% ipython --no-banner

In [1]: import numpy as np

In [2]: import numpy.linalg as la

In [3]: np.set_printoptions(suppress=True, linewidth=160)

In [4]: rnd = lambda a: np.round(a, 3) + 0

In [5]: A = np.loadtxt("a.csv", delimiter=",")

In [6]: A
Out[6]: 
array([[  0.,  -1.,   9.],
       [  1.,   0., -10.],
       [ -9.,  10.,   0.]])

In [7]: P = np.triu(np.array([[1, -3, -2], [0, -2, 1], [-3, 1, 0]]), 1) + np.eye(3)

In [8]: other = P @ A @ la.inv(P)

In [9]: P @ A - A @ P
Out[9]: 
array([[ 15., -20.,  31.],
       [ -9.,  13.,   2.],
       [  0., -27., -28.]])

In [10]: other
Out[10]: 
array([[ 15.,  24.,  45.],
       [ -8., -14., -12.],
       [ -9., -17.,  -1.]])

In [11]: np.trace(other), np.trace(A)
Out[11]: (np.float64(0.0), np.float64(0.0))

In [12]: np.argsort(-la.norm(other, axis=0).round(6), kind="stable")[:3]
Out[12]: array([2, 1, 0])

In [13]: rnd(la.norm(other, 2) / la.norm(other))
Out[13]: np.float64(0.962)

In [14]: [round(float(x), 3) for x in la.svd(other, compute_uv=False)[:3]]
Out[14]: [57.717, 16.424, 0.0]

In [15]: rng = np.random.default_rng(256390)

In [16]: z = rng.permutation(3)

In [17]: z
Out[17]: array([1, 0, 2])

In [18]: other = A[z][:, z]

In [19]: rnd(np.sort(np.abs(la.eigvals(other))))
Out[19]: array([ 0.   , 13.491, 13.491])

In [20]: other
Out[20]: 
array([[  0.,   1., -10.],
       [ -1.,   0.,   9.],
       [ 10.,  -9.,   0.]])

In [21]: np.allclose(other, A)
Out[21]: False

In [22]: rank = la.matrix_rank(other)

In [23]: rank
Out[23]: np.int64(2)

In [24]: N = la.svd(other)[2][rank:].T

In [25]: np.allclose(other @ N, 0)
Out[25]: True

In [26]: N.shape
Out[26]: (3, 1)

In [27]: la.matrix_rank(other.T @ other), la.matrix_rank(other @ other.T)
Out[27]: (np.int64(2), np.int64(2))

In [28]: la.norm(A, axis=1).argmax()
Out[28]: np.int64(2)

In [29]: rnd(la.norm(A[0] - A[2]))
Out[29]: np.float64(16.823)

In [30]: rnd(la.norm(A, 1)), rnd(la.norm(A, np.inf))
Out[30]: (np.float64(19.0), np.float64(19.0))

In [31]: K = np.load("data.npy")

In [32]: K
Out[32]: 
array([[-0.431, -0.107,  0.097],
       [-0.364, -0.115,  0.083],
       [ 0.393,  0.114, -0.103],
       [ 0.021, -0.004,  0.011],
       [-0.017,  0.015, -0.02 ],
       [ 0.392,  0.077, -0.098],
       [ 0.839,  0.206, -0.204],
       [ 0.838,  0.187, -0.167],
       [-0.015, -0.038, -0.004],
       [ 0.362,  0.097, -0.099],
       [-0.767, -0.174,  0.16 ],
       [ 0.431,  0.102, -0.13 ]])

In [33]: rank = la.matrix_rank(A)

In [34]: rank
Out[34]: np.int64(2)

In [35]: N = la.svd(A)[2][rank:].T

In [36]: [int(la.matrix_rank(A[:i])) for i in range(1, len(A) + 1)]
Out[36]: [1, 2, 2]

In [37]: np.allclose(A @ N, 0)
Out[37]: True

In [38]: [int(la.matrix_rank(A[:, :j + 1])) for j in range(3)]
Out[38]: [1, 2, 2]

In [39]: rnd(A @ N)
Out[39]: 
array([[0.],
       [0.],
       [0.]])

In [40]: la.matrix_rank(A.T @ A), la.matrix_rank(A @ A.T)
Out[40]: (np.int64(2), np.int64(2))

In [41]: [int(la.matrix_rank(np.delete(A, i, axis=0))) for i in range(3)]
Out[41]: [2, 2, 2]

In [42]: N.shape
Out[42]: (3, 1)

In [43]: rnd(N @ N.T)
Out[43]: 
array([[0.549, 0.495, 0.055],
       [0.495, 0.445, 0.049],
       [0.055, 0.049, 0.005]])
